In [1]: import numpy as np

In [2]: np.set_printoptions(precision=2, suppress=True, linewidth=200, floatmode="fixed")

In [3]: def rnd(a):
   ...:     return np.round(a, 2) + 0
   ...: 

In [4]: K = np.array([[0.28, -0.62], [0.3, -0.5], [1.9, 0.9], [-0.1, 1.9], [0.4, -0.4]])

In [5]: proj = K @ np.linalg.solve(K.T @ K, K.T)

In [6]: np.linalg.matrix_rank(np.eye(5) - proj)
Out[6]: np.int64(3)

In [7]: rnd(np.diag(proj))
Out[7]: array([0.12, 0.09, 0.95, 0.75, 0.09])

In [8]: rnd((np.eye(5) - proj) @ K)
Out[8]: 
array([[0.00, 0.00],
       [0.00, 0.00],
       [0.00, 0.00],
       [0.00, 0.00],
       [0.00, 0.00]])

In [9]: vec = np.array([0, 0])

In [10]: rhs = K @ vec

In [11]: rhs
Out[11]: array([0.00, 0.00, 0.00, 0.00, 0.00])

In [12]: rnd(np.linalg.solve(K.T @ K, K.T @ rhs))
Out[12]: array([0.00, 0.00])

In [13]: rng = np.random.default_rng(919)

In [14]: rhs = rhs + 0.1 * rng.normal(size=5)

In [15]: rnd(rhs)
Out[15]: array([ 0.08, -0.02, -0.05, -0.11,  0.16])

In [16]: b, *_ = np.linalg.lstsq(K, rhs)

In [17]: rnd(b)
Out[17]: array([ 0.02, -0.07])

In [18]: rnd(np.linalg.norm(rhs - K @ b))
Out[18]: np.float64(0.15)

In [19]: rnd(K.T @ (rhs - K @ b))
Out[19]: array([0.00, 0.00])

In [20]: b.round()
Out[20]: array([ 0.00, -0.00])

In [21]: out = np.c_[K[:, :1] @ np.array([[-3]]), np.array([1, 2, 2, 2, 0])]

In [22]: rnd(out)
Out[22]: 
array([[-0.84,  1.00],
       [-0.90,  2.00],
       [-5.70,  2.00],
       [ 0.30,  2.00],
       [-1.20,  0.00]])

In [23]: np.linalg.matrix_rank(out)
Out[23]: np.int64(2)

In [24]: np.linalg.matrix_rank(np.c_[K, out])
Out[24]: np.int64(3)

In [25]: out = K + rng.integers(-2, 3, (5, 1)) @ rng.integers(-2, 3, (1, 2))

In [26]: rnd(out)
Out[26]: 
array([[-3.72, -0.62],
       [ 0.30, -0.50],
       [ 5.90,  0.90],
       [-0.10,  1.90],
       [ 0.40, -0.40]])

In [27]: np.linalg.matrix_rank(out - K, tol=1e-8)
Out[27]: np.int64(1)

In [28]: np.abs(out - K).sum(axis=1)
Out[28]: array([4.00, 0.00, 4.00, 0.00, 0.00])

In [29]: out - K
Out[29]: 
array([[-4.00,  0.00],
       [ 0.00,  0.00],
       [ 4.00,  0.00],
       [ 0.00,  0.00],
       [ 0.00,  0.00]])

In [30]: W0 = np.load("a.npy")

In [31]: W0
Out[31]: 
array([[10, 16, 13,  7, 13,  6,  7, 15],
       [16,  6,  5,  5, 16, 15,  9, 13],
       [13,  5, 18,  8, 11, 12,  3, 13],
       [ 7,  5,  8, 12, 11,  1, 17, 12],
       [13, 16, 11, 11,  2, 12,  8, 15],
       [ 6, 15, 12,  1, 12,  0,  4,  2],
       [ 7,  9,  3, 17,  8,  4, 10, 11],
       [15, 13, 13, 12, 15,  2, 11, 10]])

In [32]: # equal to its transpose

In [33]: labels = rng.permutation(8)

In [34]: labels
Out[34]: array([6, 0, 3, 7, 2, 4, 5, 1])

In [35]: out = W0[labels][:, labels]

In [36]: np.trace(out)
Out[36]: np.int64(68)

In [37]: rnd(np.sort(np.abs(np.linalg.eigvals(out))))
Out[37]: array([ 2.94,  5.48,  6.55, 10.37, 14.54, 18.11, 19.02, 80.36])

In [38]: np.allclose(out, W0)
Out[38]: False

In [39]: np.diag(out)
Out[39]: array([10, 10, 12, 10, 18,  2,  0,  6])

In [40]: W0 @ W0
Out[40]: 
array([[1053,  912,  931,  786,  985,  677,  735, 1045],
       [ 912, 1073,  920,  742,  893,  505,  687,  942],
       [ 931,  920, 1025,  696,  920,  547,  635,  942],
       [ 786,  742,  696,  837,  741,  449,  716,  892],
       [ 985,  893,  920,  741, 1104,  547,  764,  970],
       [ 677,  505,  547,  449,  547,  570,  388,  697],
       [ 735,  687,  635,  716,  764,  388,  729,  813],
       [1045,  942,  942,  892,  970,  697,  813, 1157]])

In [41]: rnd(np.sort(np.abs(np.linalg.eigvals(W0))))
Out[41]: array([ 2.94,  5.48,  6.55, 10.37, 14.54, 18.11, 19.02, 80.36])

In [42]: np.allclose(W0, W0.T)
Out[42]: True

In [43]: O, evecs = np.linalg.qr(W0[:, :7])[0], np.linalg.qr(W0[:, 7:])[0]

In [44]: sigma = np.linalg.svd(O.T @ evecs, compute_uv=False)

In [45]: rnd(np.degrees(np.arccos(sigma.clip(0, 1))))
Out[45]: array([8.03])

In [46]: rnd(sigma)
Out[46]: array([0.99])

In [47]: np.all(np.linalg.eigvalsh(W0) > 0)
Out[47]: np.False_

In [48]: arr = np.load("dump.npy")

In [49]: rnd(arr)
Out[49]: 
array([[ 2.26, -3.68,  8.29, -0.62, -1.95,  0.40, -2.88],
       [ 1.91, -4.31,  8.40, -0.46, -1.67,  1.42, -1.46],
       [-2.80,  0.99, -6.05,  0.96,  2.32,  2.71,  6.40],
       [-0.31,  5.17, -6.63, -0.15,  0.39, -4.24, -3.32],
       [ 2.29,  2.26,  1.34, -0.94, -1.82, -4.97, -7.68],
       [ 2.80, -0.59,  5.58, -0.97, -2.31, -3.06, -6.71],
       [ 0.23,  5.03, -5.53, -0.34, -0.06, -4.80, -4.57],
       [-0.77, -4.69,  4.19,  0.52,  0.51,  5.19,  5.69],
       [ 2.24, -3.72,  8.30, -0.61, -1.94,  0.47, -2.79],
       [-1.93, -3.14,  0.35,  0.85,  1.50,  5.29,  7.44],
       [ 2.74,  0.30,  4.42, -1.00, -2.24, -3.78, -7.26],
       [ 2.69,  0.65,  3.92, -1.00, -2.19, -4.03, -7.41],
       [-1.27,  4.93, -8.03,  0.20,  1.17, -2.79, -0.65],
       [-0.94,  5.09, -7.64,  0.08,  0.90, -3.37, -1.64],
       [-2.67,  2.37, -7.44,  0.84,  2.25,  1.29,  4.95],
       [-2.22,  3.77, -8.32,  0.60,  1.92, -0.54,  2.69],
       [ 2.70,  0.60,  3.99, -1.00, -2.20, -4.00, -7.39],
       [ 2.79, -0.35,  5.28, -0.98, -2.30, -3.26, -6.88],
       [-0.67, -4.76,  4.45,  0.48,  0.43,  5.13,  5.50],
       [ 1.76, -4.50,  8.37, -0.40, -1.56,  1.79, -0.92],
       [ 2.30, -3.59,  8.25, -0.64, -1.98,  0.27, -3.05],
       [-2.80,  0.67, -5.68,  0.97,  2.32,  2.99,  6.65],
       [ 0.20,  5.04, -5.60, -0.33, -0.03, -4.77, -4.51],
       [-2.13, -2.70, -0.52,  0.90,  1.68,  5.15,  7.60],
       [ 1.78, -4.47,  8.38, -0.41, -1.57,  1.73, -1.01]])

In [50]: # rank 2

In [51]: def softmax(z):
    ...:     e = np.exp(z - z.max(axis=-1, keepdims=True))
    ...:     return e / e.sum(axis=-1, keepdims=True)
    ...: 

In [52]: rnd(softmax(10 * arr[1]))
Out[52]: array([0.00, 0.00, 1.00, 0.00, 0.00, 0.00, 0.00])

In [53]: rnd(softmax(arr[1] + 3))
Out[53]: array([0.00, 0.00, 1.00, 0.00, 0.00, 0.00, 0.00])

In [54]: rnd(softmax(arr[1]))
Out[54]: array([0.00, 0.00, 1.00, 0.00, 0.00, 0.00, 0.00])

In [55]: S = arr @ arr.T / np.sqrt(7)

In [56]: softmax(S).round(6).argmax(axis=1)
Out[56]: array([ 0,  1,  2,  3,  4,  5,  6,  7,  8,  9, 10, 11, 12, 13, 14, 15, 16, 17, 18, 19, 20, 21, 22, 23, 24])
